% ipython --no-banner

In [1]: import numpy as np

In [2]: np.set_printoptions(precision=1, suppress=True, linewidth=160, floatmode="fixed")

In [3]: rng = np.random.default_rng(96)

In [4]: th = rng.uniform(0, 2 * np.pi, 13)

In [5]: O, _ = np.linalg.qr(np.array([[0.6, 0.5],
   ...:     [-0.1, 0.4],
   ...:     [-0.1, -1.1],
   ...:     [0.1, 0.7],
   ...:     [-0.4, -0.7],
   ...:     [0.2, 1.2],
   ...:     [-0.2, -0.1]]))

In [6]: mat = 5 * np.c_[np.cos(th), np.sin(th)] @ O.T

In [7]: print(mat)
[[-0.9  1.7 -3.0  1.8 -0.6  2.9  0.5]
 [-1.0  1.7 -3.0  1.8 -0.5  2.9  0.5]
 [ 3.2 -0.1 -1.5  1.1 -2.5  2.0 -1.0]
 [ 3.9 -0.7 -0.4  0.5 -2.5  1.1 -1.3]
 [ 3.4 -0.3 -1.2  1.0 -2.5  1.8 -1.1]
 [ 0.3  1.4 -3.0  1.8 -1.2  3.1  0.1]
 [-2.4 -0.4  2.2 -1.5  2.2 -2.6  0.7]
 [-4.0  1.0 -0.1 -0.2  2.4 -0.5  1.4]
 [-3.9  1.5 -1.1  0.4  2.0  0.5  1.4]
 [ 0.9 -1.7  3.0 -1.8  0.5 -2.9 -0.5]
 [-2.8  1.9 -2.5  1.3  0.8  2.1  1.1]
 [-0.3 -1.4  3.0 -1.8  1.2 -3.1 -0.1]
 [-1.4 -0.9  2.7 -1.7  1.8 -2.9  0.3]]

In [8]: # rank 2

In [9]: u, v = mat[11], mat[12]

In [10]: round(float(u @ v), 1)
Out[10]: 23.9

In [11]: p = (u @ v) / (u @ u) * u

In [12]: print(np.round(v - p, 1) + 0)
[-1.2  0.4 -0.2  0.0  0.7  0.0  0.4]

In [13]: p
Out[13]: array([-0.2, -1.3,  2.8, -1.7,  1.2, -2.9, -0.1])

In [14]: print(round(float((v - p) @ u), 1))
-0.0

In [15]: left, s, Vh = np.linalg.svd(mat)

In [16]: np.argmax(s[:-1] / (s[1:] + 1e-6)) + 1
Out[16]: np.int64(2)

In [17]: s.round(1) + 0
Out[17]: array([14.1, 11.3,  0.0,  0.0,  0.0,  0.0,  0.0])

In [18]: out = left[:, :2] @ np.diag(s[:2]) @ Vh[:2]

In [19]: np.linalg.matrix_rank(out)
Out[19]: np.int64(2)

In [20]: print(round(float(np.linalg.norm(mat - out) / np.linalg.norm(mat)), 1))
0.0

In [21]: np.round(np.linalg.norm(mat - out, 2), 1), np.round(s[2], 1)
Out[21]: (np.float64(0.0), np.float64(0.0))

In [22]: np.linalg.matrix_rank(mat, rtol=0.05)
Out[22]: np.int64(2)

In [23]: out
Out[23]: 
array([[-0.9,  1.7, -3.0,  1.8, -0.6,  2.9,  0.5],
       [-1.0,  1.7, -3.0,  1.8, -0.5,  2.9,  0.5],
       [ 3.2, -0.1, -1.5,  1.1, -2.5,  2.0, -1.0],
       [ 3.9, -0.7, -0.4,  0.5, -2.5,  1.1, -1.3],
       [ 3.4, -0.3, -1.2,  1.0, -2.5,  1.8, -1.1],
       [ 0.3,  1.4, -3.0,  1.8, -1.2,  3.1,  0.1],
       [-2.4, -0.4,  2.2, -1.5,  2.2, -2.6,  0.7],
       [-4.0,  1.0, -0.1, -0.2,  2.4, -0.5,  1.4],
       [-3.9,  1.5, -1.1,  0.4,  2.0,  0.5,  1.4],
       [ 0.9, -1.7,  3.0, -1.8,  0.5, -2.9, -0.5],
       [-2.8,  1.9, -2.5,  1.3,  0.8,  2.1,  1.1],
       [-0.3, -1.4,  3.0, -1.8,  1.2, -3.1, -0.1],
       [-1.4, -0.9,  2.7, -1.7,  1.8, -2.9,  0.3]])
